$ ipython --no-banner

In [1]: import numpy as np

In [2]: np.set_printoptions(precision=2, suppress=True, linewidth=100, floatmode="fixed")

In [3]: A = np.load("arr.npy")

In [4]: A
Out[4]: 
array([[ 5.18,  4.28, -5.29,  1.58,  1.11,  4.95,  0.04,  7.31],
       [ 7.08,  4.57, -4.54,  1.04, -0.42,  3.96, -1.42,  5.68],
       [ 6.32,  3.47, -3.59,  1.45,  0.08,  5.38, -1.71,  5.53],
       [ 2.51, -1.23,  1.17,  4.89,  4.89,  0.70,  2.50, -0.53],
       [ 6.19,  2.52, -2.98, -0.58,  1.07,  3.65, -0.21,  7.22],
       [ 6.32,  2.91, -3.90, -1.13, -0.35,  3.22,  0.36,  5.70],
       [ 5.89,  4.11, -4.94,  1.81,  0.41,  5.50,  0.95,  4.48],
       [ 4.51,  3.64, -2.86,  2.33,  0.86,  4.34,  0.06,  5.80],
       [ 0.87, -0.27,  0.93,  4.99,  4.52,  0.30,  0.97,  1.06],
       [ 8.77,  4.63, -3.78, -0.54,  0.90,  3.64, -0.89,  6.57],
       [ 5.37,  4.20, -2.60,  0.58,  0.03,  4.33, -0.09,  6.40],
       [ 5.73,  3.40, -3.43, -0.44,  0.71,  4.33, -0.38,  7.34],
       [ 5.51,  4.89, -3.73,  0.18,  0.69,  5.45,  0.13,  6.61],
       [ 0.95,  0.08,  1.43,  2.92,  5.70,  0.91,  1.87, -0.66],
       [ 7.21,  5.94, -4.52, -2.11,  0.74,  4.63,  0.10,  5.29],
       [ 6.75,  4.02, -4.77,  2.25, -1.34,  3.67, -0.59,  4.35],
       [ 8.13,  3.76, -3.88,  0.76,  1.59,  1.85, -0.99,  6.02],
       [ 2.17, -0.71,  1.33,  3.44,  6.48,  0.73,  2.24, -1.45],
       [ 7.37,  2.99, -4.78,  1.50, -0.25,  3.79, -1.19,  5.32],
       [ 0.63,  1.20,  2.37,  4.74,  6.59,  0.79,  2.03, -0.85],
       [ 0.60, -0.97,  0.14,  5.17,  6.38, -0.64,  3.21,  0.16],
       [ 7.22,  1.63, -3.96,  0.87,  1.63,  4.38, -2.23,  5.24],
       [ 2.13,  1.10,  1.02,  5.07,  5.57,  0.48,  2.07,  1.06],
       [ 5.56,  3.46, -5.43,  0.60, -0.64,  3.94, -0.39,  5.79],
       [ 0.97,  0.55,  1.13,  3.70,  3.97,  1.08,  2.02,  0.03],
       [ 6.20,  5.36, -2.98,  0.08, -0.90,  4.59,  2.10,  5.69],
       [ 1.70, -0.24,  0.97,  3.85,  4.80, -0.51,  2.82, -0.45],
       [ 7.48,  4.84, -3.26,  0.04, -0.91,  4.79, -0.94,  8.89],
       [ 5.18,  2.67, -6.14,  0.42,  0.34,  3.89, -0.19,  5.99],
       [ 3.42,  0.17,  1.18,  3.40,  5.86,  0.12,  3.57,  0.26]])

In [5]: G = np.cov(A, rowvar=False)

In [6]: np.corrcoef(A.T)
Out[6]: 
array([[ 1.00,  0.83, -0.86, -0.84, -0.86,  0.79, -0.81,  0.87],
       [ 0.83,  1.00, -0.82, -0.81, -0.87,  0.88, -0.66,  0.87],
       [-0.86, -0.82,  1.00,  0.79,  0.91, -0.86,  0.79, -0.88],
       [-0.84, -0.81,  0.79,  1.00,  0.80, -0.79,  0.66, -0.85],
       [-0.86, -0.87,  0.91,  0.80,  1.00, -0.89,  0.77, -0.90],
       [ 0.79,  0.88, -0.86, -0.79, -0.89,  1.00, -0.75,  0.88],
       [-0.81, -0.66,  0.79,  0.66,  0.77, -0.75,  1.00, -0.80],
       [ 0.87,  0.87, -0.88, -0.85, -0.90,  0.88, -0.80,  1.00]])

In [7]: A.std(axis=0)
Out[7]: array([2.48, 2.06, 2.60, 2.01, 2.59, 1.95, 1.54, 3.07])

In [8]: q, _ = np.linalg.qr(np.array([[0.6, -0.5, -1.4, -0.4, 0.5, 1.3, 0.9],
   ...:     [-0.7, -1.1, -1.0, -1.4, 0.5, 0.7, -0.3],
   ...:     [-0.8, 0.5, -0.2, 0.1, -2.5, -0.1, -0.3],
   ...:     [1.7, 0.3, 0.2, 0.9, 0.9, 0.1, 0.5],
   ...:     [0.2, 0.0, -0.5, 0.0, 0.1, -0.3, -1.3],
   ...:     [-0.6, -1.6, -1.2, -1.2, -1.1, -1.1, -1.4],
   ...:     [-1.3, -0.5, -0.1, 0.1, -0.6, 0.2, -1.3],
   ...:     [1.1, -0.1, -0.2, 0.7, -1.0, -1.6, -0.2],
   ...:     [0.1, -0.4, -0.8, 0.8, -2.3, 0.2, -0.6],
   ...:     [0.9, 0.5, 0.5, 1.6, 1.2, -0.6, -1.5]]))

In [9]: feats = q @ q.T

In [10]: feats
Out[10]: 
array([[ 0.93,  0.15, -0.05, -0.09,  0.03, -0.12, -0.06,  0.09,  0.08,  0.01],
       [ 0.15,  0.41, -0.15,  0.01,  0.14,  0.27,  0.06, -0.28, -0.02, -0.14],
       [-0.05, -0.15,  0.70, -0.22,  0.25, -0.10, -0.06, -0.01,  0.19, -0.16],
       [-0.09,  0.01, -0.22,  0.68,  0.06, -0.07, -0.28, -0.06,  0.26,  0.05],
       [ 0.03,  0.14,  0.25,  0.06,  0.69,  0.14, -0.15, -0.09, -0.07,  0.27],
       [-0.12,  0.27, -0.10, -0.07,  0.14,  0.72,  0.06,  0.24,  0.08, -0.10],
       [-0.06,  0.06, -0.06, -0.28, -0.15,  0.06,  0.60, -0.16,  0.21,  0.23],
       [ 0.09, -0.28, -0.01, -0.06, -0.09,  0.24, -0.16,  0.74,  0.03,  0.10],
       [ 0.08, -0.02,  0.19,  0.26, -0.07,  0.08,  0.21,  0.03,  0.79, -0.02],
       [ 0.01, -0.14, -0.16,  0.05,  0.27, -0.10,  0.23,  0.10, -0.02,  0.74]])

In [11]: r = np.linalg.matrix_rank(feats)

In [12]: r
Out[12]: np.int64(7)

In [13]: ns = np.linalg.svd(feats)[2][r:].T

In [14]: [int(np.linalg.matrix_rank(feats[:i])) for i in range(1, len(feats) + 1)]
Out[14]: [1, 2, 3, 4, 5, 6, 7, 7, 7, 7]

In [15]: np.allclose(feats @ ns, 0)
Out[15]: True

In [16]: np.linalg.matrix_rank(feats.T @ feats), np.linalg.matrix_rank(feats @ feats.T)
Out[16]: (np.int64(7), np.int64(7))

In [17]: np.round(np.linalg.norm(feats, 2), 2)
Out[17]: np.float64(1.0)

In [18]: round(np.linalg.norm(feats[5], 1), 2), np.round(np.linalg.norm(feats[5], np.inf), 2)
Out[18]: (np.float64(1.9), np.float64(0.72))

In [19]: round(feats[5] @ feats[2], 2)
Out[19]: np.float64(-0.1)

In [20]: round(np.linalg.norm(feats, "nuc"), 2)
Out[20]: np.float64(7.0)

In [21]: round(np.linalg.norm(feats) ** 2 / np.linalg.norm(feats, 2) ** 2, 2)
Out[21]: np.float64(7.0)

In [22]: np.linalg.norm(feats, axis=1)
Out[22]: array([0.96, 0.64, 0.84, 0.83, 0.83, 0.85, 0.78, 0.86, 0.89, 0.86])

In [23]: np.linalg.norm(feats, axis=0)
Out[23]: array([0.96, 0.64, 0.84, 0.83, 0.83, 0.85, 0.78, 0.86, 0.89, 0.86])

In [24]: W2 = np.array([[1, -2, 2, -1, -2, -1, 0, -1, -2, -1],
    ...:     [-2, -1, -2, 0, -1, 0, 0, -1, 1, -2]])

In [25]: rng = np.random.default_rng(778854)

In [26]: data = rng.normal(size=(25, 2)) @ W2 + np.array([1, 1, 2, 2, -1, -1, 0, 0, 2, 0])

In [27]: data
Out[27]: 
array([[ 2.94,  5.42,  2.56,  3.38,  3.42,  0.38,  0.00,  3.04,  3.10,  4.70],
       [-0.30,  2.31, -0.09,  2.79,  0.31, -0.21,  0.00,  0.53,  3.83,  0.27],
       [ 2.98, -3.54,  6.19, -0.21, -5.54, -3.21,  0.00, -2.33, -2.30, -2.45],
       [ 1.54, -1.74,  3.75,  0.79, -3.74, -2.21,  0.00, -1.54, -0.08, -1.87],
       [ 3.12, -0.34,  5.08,  1.04, -2.34, -1.96,  0.00, -0.38, -0.50,  0.20],
       [ 1.15, -1.77,  3.29,  0.86, -3.77, -2.14,  0.00, -1.63,  0.22, -2.13],
       [-1.95,  0.10, -1.18,  2.23, -1.90, -0.77,  0.00, -1.13,  3.82, -2.49],
       [ 1.72, -2.22,  4.15,  0.57, -4.22, -2.43,  0.00, -1.79, -0.51, -2.15],
       [ 0.25, -0.98,  1.89,  1.36, -2.98, -1.64,  0.00, -1.34,  1.42, -2.04],
       [ 3.45, -4.71,  7.22, -0.77, -6.71, -3.77,  0.00, -2.94, -3.39, -3.10],
       [ 0.19,  0.50,  1.23,  1.96, -1.50, -1.04,  0.00, -0.46,  2.35, -0.89],
       [ 2.37,  2.57,  3.01,  2.36,  0.57, -0.64,  0.00,  1.22,  1.85,  2.08],
       [ 0.41, -1.22,  2.18,  1.23, -3.22, -1.77,  0.00, -1.45,  1.14, -2.13],
       [ 5.34, -2.74,  8.70, -0.36, -4.74, -3.36,  0.00, -1.38, -3.71, -0.39],
       [ 0.63,  3.78,  0.45,  3.18,  1.78,  0.18,  0.00,  1.59,  3.96,  2.00],
       [ 0.38,  1.41,  1.09,  2.29, -0.59, -0.71,  0.00,  0.12,  2.75, -0.05],
       [ 3.03, -0.68,  5.11,  0.92, -2.68, -2.08,  0.00, -0.60, -0.64, -0.12],
       [-0.92,  4.12, -1.55,  3.63,  2.12,  0.63,  0.00,  1.49,  5.41,  1.34],
       [ 1.25, -3.56,  4.12,  0.13, -5.56, -2.87,  0.00, -2.69, -0.93, -3.50],
       [-2.28, -0.28, -1.43,  2.14, -2.28, -0.86,  0.00, -1.42,  3.86, -2.99],
       [ 3.37, -1.15,  5.70,  0.67, -3.15, -2.33,  0.00, -0.82, -1.19, -0.30],
       [-0.77,  1.03, -0.13,  2.37, -0.97, -0.63,  0.00, -0.33,  3.43, -1.03],
       [ 3.10,  4.20,  3.24,  2.86,  2.20, -0.14,  0.00,  2.34,  2.24,  3.82],
       [-0.17,  2.64, -0.06,  2.89,  0.64, -0.11,  0.00,  0.75,  3.92,  0.61],
       [-2.98, -0.50, -2.18,  2.20, -2.50, -0.80,  0.00, -1.70,  4.29, -3.59]])

In [28]: Uu, sv, VT = np.linalg.svd(data)

In [29]: vecs = VT[:(sv > 1e-8).sum()]

In [30]: vec = data[12] + 3 * data[21] + rng.integers(2) * np.eye(10)[0]

In [31]: vec
Out[31]: array([-1.89,  1.88,  1.78,  8.33, -6.12, -3.67,  0.00, -2.45, 11.44, -5.23])

In [32]: np.allclose(vecs.T @ vecs @ vec, vec)
Out[32]: True

In [33]: np.round(vecs.T @ vecs, 2) + 0
Out[33]: 
array([[ 0.30,  0.06,  0.38,  0.03,  0.00, -0.08,  0.00,  0.07, -0.13,  0.19],
       [ 0.06,  0.30,  0.01,  0.19,  0.20,  0.05,  0.00,  0.15,  0.24,  0.21],
       [ 0.38,  0.01,  0.57,  0.11, -0.19, -0.19,  0.00,  0.00, -0.07,  0.10],
       [ 0.03,  0.19,  0.11,  0.31, -0.07, -0.09,  0.00,  0.02,  0.39, -0.01],
       [ 0.00,  0.20, -0.19, -0.07,  0.37,  0.18,  0.00,  0.19, -0.06,  0.28],
       [-0.08,  0.05, -0.19, -0.09,  0.18,  0.12,  0.00,  0.07, -0.06,  0.09],
       [ 0.00,  0.00,  0.00,  0.00,  0.00,  0.00,  0.00,  0.00,  0.00,  0.00],
       [ 0.07,  0.15,  0.00,  0.02,  0.19,  0.07,  0.00,  0.12,  0.00,  0.19],
       [-0.13,  0.24, -0.07,  0.39, -0.06, -0.06,  0.00,  0.00,  0.57, -0.10],
       [ 0.19,  0.21,  0.10, -0.01,  0.28,  0.09,  0.00,  0.19, -0.10,  0.33]])

In [34]: np.linalg.matrix_rank(np.vstack([data, vec]))
Out[34]: np.int64(3)
